$ python3 -q
>>> import numpy as np
>>> np.set_printoptions(precision=4, suppress=True, linewidth=140, legacy="1.25")
>>> m1 = np.load("test16.npy")
>>> print(m1)
[[ -1.8627  -0.0254  -0.0068  -0.3392]
 [  0.4135   0.063    0.0399  -1.3633]
 [ -1.1443  -0.0349   0.0368   0.6814]
 [ -8.6252  -0.4305   0.0061  -0.0643]
 [  0.0377   0.0056   0.0633   0.258 ]
 [ -5.5689  -0.1502  -0.0512  -1.2954]
 [ -8.9001  -0.1753   0.0087   0.6285]
 [ -9.9478   0.0198   0.0176  -0.2032]
 [  1.4402   0.4119  -0.0095  -0.3071]
 [-10.3734  -0.1978   0.0134   0.3651]
 [  9.5989  -0.1432  -0.01    -0.5186]
 [  0.7611   0.059   -0.0056  -0.8668]
 [  1.085    0.1003  -0.0136   0.5774]
 [ -3.136   -0.1053  -0.0256   0.1615]
 [ -5.5871  -0.2295   0.0062   0.4196]
 [  2.6418  -0.3193  -0.0215  -0.0747]
 [  1.5669   0.2495  -0.0099   0.0516]
 [ -6.7657   0.1063   0.0161   2.6294]
 [ -1.8694   0.1412  -0.0317  -0.3196]
 [  8.3753  -0.2194   0.048    1.3148]
 [  1.775    0.0062  -0.0103   0.9459]
 [  3.6132  -0.2868   0.0327  -0.8874]
 [  1.2778   0.0727  -0.0217  -0.4195]
 [  2.4019  -0.103   -0.0131  -0.2734]
 [ -6.5174   0.2314  -0.0099   0.14  ]
 [  6.4354   0.0973  -0.0205  -0.0448]
 [  1.6344  -0.229    0.0058   0.9798]
 [ -3.5493  -0.309    0.0427   0.5188]
 [  1.59    -0.0891   0.0048  -0.4282]
 [ -8.7367  -0.3948  -0.0249  -0.5513]]
>>> out = np.array([[2, -5], [5, 0], [5, -4], [0, 4]])
>>> print(np.linalg.matrix_rank(m1 @ out))
2
>>> print(np.einsum("ij->j", m1))
[-37.9359  -1.8783   0.0563   1.715 ]
